$ ipython --no-banner

In [1]: import numpy as np

In [2]: np.set_printoptions(suppress=True, linewidth=160)

In [3]: mat = np.load("mat.npy")

In [4]: mat
Out[4]: 
array([[ 1.3, -0.2, -1.8,  0. ],
       [-0.5, -1. ,  0. , -0.3],
       [ 0.5,  0. , -0.5,  0.6],
       [-1. , -0.1,  0.1, -1.5]])

In [5]: x0 = np.array([3, -3, 3, -1])

In [6]: target = mat @ x0

In [7]: target.round(2)
Out[7]: array([-0.9,  1.8, -0.6, -0.9])

In [8]: np.round(np.linalg.solve(mat, target), 2)
Out[8]: array([ 3., -3.,  3., -1.])

In [9]: np.round(np.linalg.solve(mat, target + mat[:, 2]), 2)
Out[9]: array([ 3., -3.,  4., -1.])

In [10]: np.round(np.linalg.solve(mat, mat[:, 1]), 2) + 0
Out[10]: array([0., 1., 0., 0.])

In [11]: F = np.load("layer1.npy")

In [12]: F
Out[12]: 
array([[ 3, -4, -3,  3],
       [ 3,  3, -4, -3],
       [-3,  3,  3, -4],
       [-4, -3,  3,  3]])

In [13]: proj = np.triu(np.array([[0, 0, 1, 0], [0, 1, 1, 1], [0, 2, 0, 0], [2, 1, 1, 2]]), 1) + np.eye(4)

In [14]: B = proj @ F @ np.linalg.inv(proj)

In [15]: np.trace(B), np.trace(F)
Out[15]: (np.float64(12.0), np.int64(12))

In [16]: print(np.linalg.matrix_rank(B))
4

In [17]: round(float(np.linalg.det(B)), 2)
Out[17]: -85.0

In [18]: np.round(np.poly(B), 2)
Out[18]: array([  1., -12.,  84.,  12., -85.])

In [19]: np.allclose(F @ F.T, F.T @ F)
Out[19]: True

In [20]: print(np.round(np.sort(np.abs(np.linalg.eigvals(F))), 2))
[1.   1.   9.22 9.22]

In [21]: np.trace(F)
Out[21]: np.int64(12)

In [22]: np.allclose(F, F.T)
Out[22]: False

In [23]: K = np.load("x.npy")

In [24]: K
Out[24]: 
array([[ 1,  1,  1,  1, -1, -1, -1, -1],
       [ 1, -1, -1,  1, -1,  1,  1, -1],
       [ 1,  1,  1,  1,  1,  1,  1,  1],
       [ 1, -1,  1, -1, -1,  1, -1,  1],
       [ 1,  1, -1, -1, -1, -1,  1,  1]])

In [25]: K.ravel(order="F")
Out[25]: 
array([ 1,  1,  1,  1,  1,  1, -1,  1, -1,  1,  1, -1,  1,  1, -1,  1,  1,  1, -1, -1, -1, -1,  1, -1, -1, -1,  1,  1,  1, -1, -1,  1,  1, -1,  1, -1, -1,  1,
        1,  1])

In [26]: K.reshape(2, -1)
Out[26]: 
array([[ 1,  1,  1,  1, -1, -1, -1, -1,  1, -1, -1,  1, -1,  1,  1, -1,  1,  1,  1,  1],
       [ 1,  1,  1,  1,  1, -1,  1, -1, -1,  1, -1,  1,  1,  1, -1, -1, -1, -1,  1,  1]])

In [27]: T = K.reshape(5, 2, -1)

In [28]: np.swapaxes(T, 1, 2)[1]
Out[28]: 
array([[ 1, -1],
       [-1,  1],
       [-1,  1],
       [ 1, -1]])

In [29]: T.sum(axis=1)
Out[29]: 
array([[0, 0, 0, 0],
       [0, 0, 0, 0],
       [2, 2, 2, 2],
       [0, 0, 0, 0],
       [0, 0, 0, 0]])

In [30]: print(T.shape)
(5, 2, 4)

In [31]: np.einsum("ihd,ihd->ih", T, T)
Out[31]: 
array([[4, 4],
       [4, 4],
       [4, 4],
       [4, 4],
       [4, 4]])
